% ipython --no-banner

In [1]: import numpy as np

In [2]: from numpy import linalg as LA

In [3]: np.set_printoptions(precision=2, suppress=True, linewidth=160, legacy="1.25")

In [4]: rd = lambda a: np.round(a, 2) + 0

In [5]: E = np.loadtxt("run18.csv", delimiter=",")

In [6]: print(E)
[[ 1.75  2.59  0.05  2.24]
 [ 1.68  2.02 -0.14  2.09]
 [ 2.05  2.33  0.07  2.15]
 [ 2.09  1.47 -0.43  1.93]
 [ 1.8   2.47 -0.4   2.07]
 [ 2.35  2.    0.44  2.47]
 [ 2.14  1.27 -0.04  2.13]
 [ 1.51  1.85  0.45  1.98]
 [ 1.94  2.07 -0.62  2.22]
 [ 2.22  2.05 -0.03  2.02]
 [ 1.83  1.54  0.15  1.88]
 [ 1.63  1.98  0.18  2.43]
 [ 1.32  2.11  1.    0.43]
 [ 0.85  2.33  1.28  0.22]
 [ 1.28  2.04  1.24  0.62]
 [ 0.58  2.29  1.21  0.09]
 [ 0.95  1.89  0.63 -0.55]
 [ 0.93  1.44  0.77  0.11]
 [ 1.01  2.16  0.95  0.08]
 [ 0.87  2.16  0.87  0.1 ]
 [ 1.08  2.35  0.96 -0.16]
 [ 1.03  1.64  1.42  0.05]
 [ 0.57  2.11  1.34  0.3 ]
 [ 1.32  2.08  1.1   0.28]]

In [7]: Ac = E - E.mean(axis=0)

In [8]: V = LA.svd(Ac)[2][:2]

In [9]: out = Ac - Ac @ V.T @ V

In [10]: print(rd(np.diag(V.T @ V)))
[0.19 0.77 0.29 0.75]

In [11]: print(rd((Ac @ V.T).std(axis=0)))
[1.25 0.34]

In [12]: rng = np.random.default_rng(867)

In [13]: z = rng.permutation(4)

In [14]: out = E[:, z] * rng.choice([-1, 1], 4)

In [15]: print(out)
[[-1.75  2.24 -2.59 -0.05]
 [-1.68  2.09 -2.02  0.14]
 [-2.05  2.15 -2.33 -0.07]
 [-2.09  1.93 -1.47  0.43]
 [-1.8   2.07 -2.47  0.4 ]
 [-2.35  2.47 -2.   -0.44]
 [-2.14  2.13 -1.27  0.04]
 [-1.51  1.98 -1.85 -0.45]
 [-1.94  2.22 -2.07  0.62]
 [-2.22  2.02 -2.05  0.03]
 [-1.83  1.88 -1.54 -0.15]
 [-1.63  2.43 -1.98 -0.18]
 [-1.32  0.43 -2.11 -1.  ]
 [-0.85  0.22 -2.33 -1.28]
 [-1.28  0.62 -2.04 -1.24]
 [-0.58  0.09 -2.29 -1.21]
 [-0.95 -0.55 -1.89 -0.63]
 [-0.93  0.11 -1.44 -0.77]
 [-1.01  0.08 -2.16 -0.95]
 [-0.87  0.1  -2.16 -0.87]
 [-1.08 -0.16 -2.35 -0.96]
 [-1.03  0.05 -1.64 -1.42]
 [-0.57  0.3  -2.11 -1.34]
 [-1.32  0.28 -2.08 -1.1 ]]

In [16]: Uu, _, vt = LA.svd(E.T @ out)

In [17]: print(z)
[0 3 1 2]

In [18]: arr = np.loadtxt("arr.csv", delimiter=",")

In [19]: print(rd(arr))
[[  2.68  38.29 -27.5  -36.47  14.4 ]
 [  2.59  37.34 -27.03 -35.67  13.88]
 [  2.29  33.69 -25.21 -32.61  11.93]
 [  1.86  27.86 -22.21 -27.7    8.88]
 [  1.36  19.43 -17.61 -20.6    4.69]
 [  1.16  14.81 -14.9  -16.68   2.55]
 [  0.76  -0.62  -1.22  -1.2   -1.29]
 [  0.04  -0.04  -0.03  -0.04  -0.05]
 [ -2.3    1.93   0.47   1.76   1.66]
 [ -9.35   4.01  -0.67   7.46   1.52]
 [-38.82  -8.26  -5.43  41.18 -17.47]]

In [20]: out = np.c_[E[:, :3] @ np.array([[9, 3, -2], [1, -4, 5], [7, 0, -1]]), np.array([2, 5, -2, 4, 2, 0, -2, 2, -1, 0, 0, -1, 2, 4, -2, 1, 2, 5, 2, 5, 3, 5, -4, -2])]

In [21]: print(rd(out))
[[18.69 -5.11  9.4   2.  ]
 [16.16 -3.04  6.88  5.  ]
 [21.27 -3.17  7.48 -2.  ]
 [17.27  0.39  3.6   4.  ]
 [15.87 -4.48  9.15  2.  ]
 [26.23 -0.95  4.86  0.  ]
 [20.25  1.34  2.11 -2.  ]
 [18.59 -2.87  5.78  2.  ]
 [15.19 -2.46  7.09 -1.  ]
 [21.82 -1.54  5.84  0.  ]
 [19.06 -0.67  3.89  0.  ]
 [17.91 -3.03  6.46 -1.  ]
 [20.99 -4.48  6.91  2.  ]
 [18.94 -6.77  8.67  4.  ]
 [22.24 -4.32  6.4  -2.  ]
 [15.98 -7.42  9.08  1.  ]
 [14.85 -4.71  6.92  2.  ]
 [15.2  -2.97  4.57  5.  ]
 [17.9  -5.61  7.83  2.  ]
 [16.08 -6.03  8.19  5.  ]
 [18.79 -6.16  8.63  3.  ]
 [20.85 -3.47  4.72  5.  ]
 [16.62 -6.73  8.07 -4.  ]
 [21.66 -4.36  6.66 -2.  ]]

In [22]: print(LA.matrix_rank(np.c_[E, out]))
5

In [23]: print(rd(LA.norm(out - E @ LA.lstsq(E, out)[0], axis=0)))
[ 0.   0.   0.  12.1]

In [24]: print(LA.matrix_rank(out))
4

In [25]: print(rd(LA.norm(LA.qr(E)[0].T @ out, axis=0) ** 2 / ((out ** 2).sum(axis=0) + 1e-12)))
[1.   1.   1.   0.27]

In [26]: print(rd(LA.lstsq(E, out[:, 0])[0]))
[9. 1. 7. 0.]

In [27]: x0 = np.array([2, 2, 3, 3])

In [28]: y = out @ x0

In [29]: print(rd(LA.pinv(out) @ out))
[[1. 0. 0. 0.]
 [0. 1. 0. 0.]
 [0. 0. 1. 0.]
 [0. 0. 0. 1.]]

In [30]: print(rd(LA.solve(out.T @ out, out.T @ y)))
[2. 2. 3. 3.]

In [31]: print(rd(LA.lstsq(out, y)[0]))
[2. 2. 3. 3.]

In [32]: y = y + 0.3 * rng.normal(size=24)

In [33]: print(rd(y))
[61.77 62.29 52.87 58.04 56.29 65.43 43.84 54.86 44.25 58.24 48.28 45.78 59.88 61.92 49.11 47.98 47.42 52.98 53.92 59.36 59.78 64.04 32.26 48.58]

In [34]: b, *_ = LA.lstsq(out, y)

In [35]: print(rd(b))
[1.99 2.07 3.08 2.97]

In [36]: print(b.round())
[2. 2. 3. 3.]

In [37]: print(rd(out.T @ (y - out @ b)))
[0. 0. 0. 0.]

In [38]: rk = LA.matrix_rank(arr)

In [39]: print(rk)
3

In [40]: N = LA.svd(arr)[2][rk:].T

In [41]: print(rd(N @ N.T))
[[ 0.42  0.22 -0.2   0.39 -0.04]
 [ 0.22  0.4   0.18  0.15 -0.37]
 [-0.2   0.18  0.37 -0.24 -0.33]
 [ 0.39  0.15 -0.24  0.38  0.03]
 [-0.04 -0.37 -0.33  0.03  0.44]]

In [42]: print([int(LA.matrix_rank(arr[:, :j + 1])) for j in range(5)])
[1, 2, 3, 3, 3]

In [43]: print(np.allclose(arr @ N, 0))
True

In [44]: print(N.shape)
(5, 2)

In [45]: m1 = np.load("a.npy")

In [46]: print(rd(m1))
[[ 0.05  0.04  0.14 -0.15 -0.02]
 [ 0.04  0.03  0.11 -0.13 -0.01]
 [ 0.14  0.11  0.41 -0.46 -0.05]
 [-0.15 -0.13 -0.46  0.51  0.05]
 [-0.02 -0.01 -0.05  0.05  0.01]]

In [47]: t3 = np.stack([m1, 5 * m1, m1[::-1]])

In [48]: print(LA.matrix_rank(t3.reshape(3, -1)))
2

In [49]: print((t3 @ m1.T).shape)
(3, 5, 5)

In [50]: print(LA.matrix_rank(t3))
[1 1 1]

In [51]: print(rd(LA.norm(t3, axis=(1, 2))))
[1. 5. 1.]

In [52]: print(rd(LA.det(2 * m1)), rd(LA.det(m1)))
0.0 0.0

In [53]: print(rd(np.einsum("ii->", m1)))
1.0

In [54]: print(rd(LA.det(m1[::-1])))
0.0

In [55]: print(rd(LA.eigvals(m1).sum().real))
1.0

In [56]: print(rd(LA.eigvals(m1)))
[0. 1. 0. 0. 0.]

In [57]: print(np.abs(np.diag(LA.qr(m1)[1])) > 1e-9)
[ True False False False False]

In [58]: print(np.allclose(m1[:-1].T @ LA.lstsq(m1[:-1].T, m1[-1])[0], m1[-1]))
True

In [59]: print(rd(np.trace(LA.pinv(m1) @ m1)))
1.0

In [60]: print(LA.lstsq(m1[:-1].T, m1[-1])[2])
1

In [61]: mat = np.load("sample19.npy")

In [62]: print(mat)
[[-3. -2. -4.  0.]
 [-5.  1.  3.  0.]
 [ 2. -1. -2.  0.]
 [ 0.  0.  0.  2.]]

In [63]: print(np.einsum("ij,ji->", mat, mat))
16.0

In [64]: print(rd(LA.eigvals(mat).sum().real))
-2.0

In [65]: print(np.einsum("ii->", mat))
-2.0

In [66]: print(rd(LA.det(2 * mat)), rd(LA.det(mat)))
-224.0 -14.0

In [67]: J = np.loadtxt("data.csv", delimiter=",")

In [68]: print(J)
[[25.  0.  0. 20.]
 [15.  3.  0.  0.]
 [17.  0.  9.  4.]
 [20.  0.  4.  0.]
 [ 0.  0. 10.  0.]
 [ 9.  0.  1. 16.]
 [ 4.  0.  9.  0.]
 [25.  0.  0. 13.]
 [ 0.  0.  3.  0.]
 [ 0.  0. 10.  0.]
 [20.  3.  0. 11.]
 [ 4.  0. 16.  0.]
 [ 7.  5.  0.  0.]
 [12.  0.  3.  2.]
 [25.  0.  3.  6.]
 [20.  0.  4.  0.]
 [ 7.  0.  4.  0.]
 [20.  3.  0. 11.]
 [ 0.  0. 17.  0.]
 [ 9.  0.  1. 16.]
 [20.  0.  4.  0.]
 [ 7.  0. 11.  0.]
 [25.  0.  0. 20.]
 [15.  3.  0.  0.]
 [ 9.  0. 15.  2.]
 [ 7.  0. 11.  0.]
 [ 9.  0.  1. 16.]
 [ 0.  0. 10.  0.]
 [ 4.  0.  9.  0.]]

In [69]: W = np.array([[0, 1, -1, -1, -1, -3],
    ...:     [-2, -2, 0, -2, -1, 2],
    ...:     [2, -2, 2, -1, 1, 3],
    ...:     [3, -3, -2, 2, -1, 0]])

In [70]: b = np.array([3, 1, 0, 2, 0, 0])

In [71]: H = np.maximum(J @ W + b, 0)

In [72]: print(LA.matrix_rank(H))
6

In [73]: print(rd((H > 0).mean(axis=0)))
[0.9  0.24 0.41 0.21 0.38 0.38]

In [74]: cent = np.array([[2, -1], [3, -2], [-2, 3], [-2, -3], [-3, 3], [-3, 2]])

In [75]: print(H @ cent)
[[  92. -114.]
 [  30.  -20.]
 [  66.  -33.]
 [  61.  -37.]
 [-114.  127.]
 [  58. -125.]
 [ -46.   66.]
 [  78.  -51.]
 [ -30.   36.]
 [-114.  127.]
 [  60.  -30.]
 [-130.  157.]
 [   0.    0.]
 [  33.  -17.]
 [  60.  -31.]
 [  61.  -37.]
 [  20.   -8.]
 [  60.  -30.]
 [-198.  218.]
 [  58. -125.]
 [  61.  -37.]
 [ -28.   56.]
 [  92. -114.]
 [  30.  -20.]
 [ -22.   60.]
 [ -28.   56.]
 [  58. -125.]
 [-114.  127.]
 [ -46.   66.]]

In [76]: print((H @ cent).round(6).argmax(axis=1))
[0 0 0 0 1 0 1 0 1 1 0 1 0 0 0 0 0 0 1 0 0 1 0 0 1 1 0 1 1]

In [77]: print(J[12] @ J[14])
175.0

In [78]: print(rd(LA.norm(J[12] - J[14])))
19.85

In [79]: print(rd(LA.norm(J[12], 1)), rd(LA.norm(J[12], np.inf)))
12.0 7.0

In [80]: print(LA.norm(J, axis=1).argmax())
0

In [81]: z = J[:, 0] > np.median(J[:, 0])

In [82]: r0 = J[z].mean(axis=0) - J[~z].mean(axis=0)

In [83]: print(np.argsort(-np.abs(r0).round(6), kind="stable"))
[0 2 3 1]

In [84]: print(((J - J.mean(axis=0)) @ r0 > 0).astype(int))
[1 1 1 1 0 1 0 1 0 0 1 0 0 1 1 1 0 1 0 1 1 0 1 1 0 0 1 0 0]

In [85]: cent = J[[28, 11]].astype(float)

In [86]: for _ in range(6):
    ...:     z = LA.norm(J[:, None] - cent, axis=-1).argmin(axis=1)
    ...:     cent = np.array([J[z == j].mean(axis=0) for j in range(2)])
    ...: 

In [87]: print(z)
[0 0 0 0 1 0 1 0 1 1 0 1 1 0 0 0 1 0 1 0 0 1 0 0 1 1 0 1 1]

In [88]: print(rd(cent[1] - cent[0]))
[-14.11  -0.37   7.74  -8.28]

In [89]: Uu, s, vt = LA.svd(m1)

In [90]: print(np.argmax(s[:-1] / (s[1:] + 1e-6)) + 1)
1

In [91]: out = Uu[:, :1] @ np.diag(s[:1]) @ vt[:1]

In [92]: print(rd(out))
[[ 0.05  0.04  0.14 -0.15 -0.02]
 [ 0.04  0.03  0.11 -0.13 -0.01]
 [ 0.14  0.11  0.41 -0.46 -0.05]
 [-0.15 -0.13 -0.46  0.51  0.05]
 [-0.02 -0.01 -0.05  0.05  0.01]]

In [93]: print(rd(LA.norm(m1 - out, 2)), rd(s[1]))
0.0 0.0

In [94]: print(rd(np.abs(m1 - out).max()))
0.0

In [95]: print(LA.matrix_rank(out))
1

In [96]: feats = np.tril(np.array([[5, 2], [5, 1]]), -1) + np.eye(2, dtype=int)

In [97]: print(feats)
[[1 0]
 [5 1]]

In [98]: z = rng.permutation(2)

In [99]: print(z)
[0 1]

In [100]: out = feats[z][:, z]

In [101]: print(rd(LA.det(out)), rd(LA.det(feats[z])))
1.0 1.0

In [102]: print(np.diag(out))
[1 1]

In [103]: Uu, s, vt = LA.svd(feats)

In [104]: print(np.argmax(s[:-1] / (s[1:] + 1e-6)) + 1)
1

In [105]: out = Uu[:, :1] @ np.diag(s[:1]) @ vt[:1]

In [106]: print(rd(LA.norm(feats - out, 2)), rd(s[1]))
0.19 0.19

In [107]: print(LA.matrix_rank(out))
1

In [108]: print(rd(out))
[[0.96 0.19]
 [5.01 0.96]]

In [109]: print(rd(LA.matrix_power(out, 3)))
[[ 3.59  0.69]
 [18.62  3.59]]

In [110]: print(rd(np.sort(np.abs(LA.eigvals(out)))))
[0.   1.93]

In [111]: print(np.allclose(out, out.T))
False

In [112]: print(np.allclose(out @ out.T, out.T @ out))
False

In [113]: W0 = np.array([[-0.4, -2.2, -1.5, -0.5, 0.6, 0.4],
     ...:     [-0.7, 0.7, 0.8, -1.1, 0.0, -1.6],
     ...:     [-0.3, -1.6, -0.5, -0.7, 0.9, -1.5],
     ...:     [-0.8, 0.0, 0.0, 0.4, 1.6, -0.3]])

In [114]: W0[:, 2] *= 5

In [115]: print(W0)
[[-0.4 -2.2 -7.5 -0.5  0.6  0.4]
 [-0.7  0.7  4.  -1.1  0.  -1.6]
 [-0.3 -1.6 -2.5 -0.7  0.9 -1.5]
 [-0.8  0.   0.   0.4  1.6 -0.3]]

In [116]: print(rd(LA.norm(W0, axis=1)))
[7.88 4.56 3.53 1.86]

In [117]: print(rd(LA.norm(W0, 1)), rd(LA.norm(W0, np.inf)))
14.0 11.6

In [118]: print(LA.norm(W0, axis=1).argmax())
0

In [119]: print(rd(LA.norm(W0) ** 2 / LA.norm(W0, 2) ** 2))
1.14

In [120]: print(rd(LA.norm(W0, 2)))
9.3

In [121]: out = np.array([[2]])

In [122]: cent = np.array([[2, 2], [2, 0]])

In [123]: M = np.block([[out, np.array([[-2, -1]])], [np.zeros((2, 1)), cent]])

In [124]: print(M)
[[ 2. -2. -1.]
 [ 0.  2.  2.]
 [ 0.  2.  0.]]

In [125]: vals, V = LA.eig(M)

In [126]: print(rd(np.prod(vals)))
-8.0

In [127]: print(rd(vals))
[ 2.    3.24 -1.24]

In [128]: print(rd(np.sort(LA.eigvals(LA.inv(M)))))
[-0.81  0.31  0.5 ]

In [129]: x0 = np.array([1, 3, 1])

In [130]: y = M @ x0

In [131]: b, lr = np.zeros(3), 1 / LA.norm(M, 2) ** 2

In [132]: for i in range(6):
     ...:     b -= lr * M.T @ (M @ b - y)
     ...:     if i % 2 == 0: print(i, round(LA.norm(M @ b - y), 2))
     ...: 
0 2.65
2 1.98
4 1.49

In [133]: print(rd(LA.cond(M)))
3.37
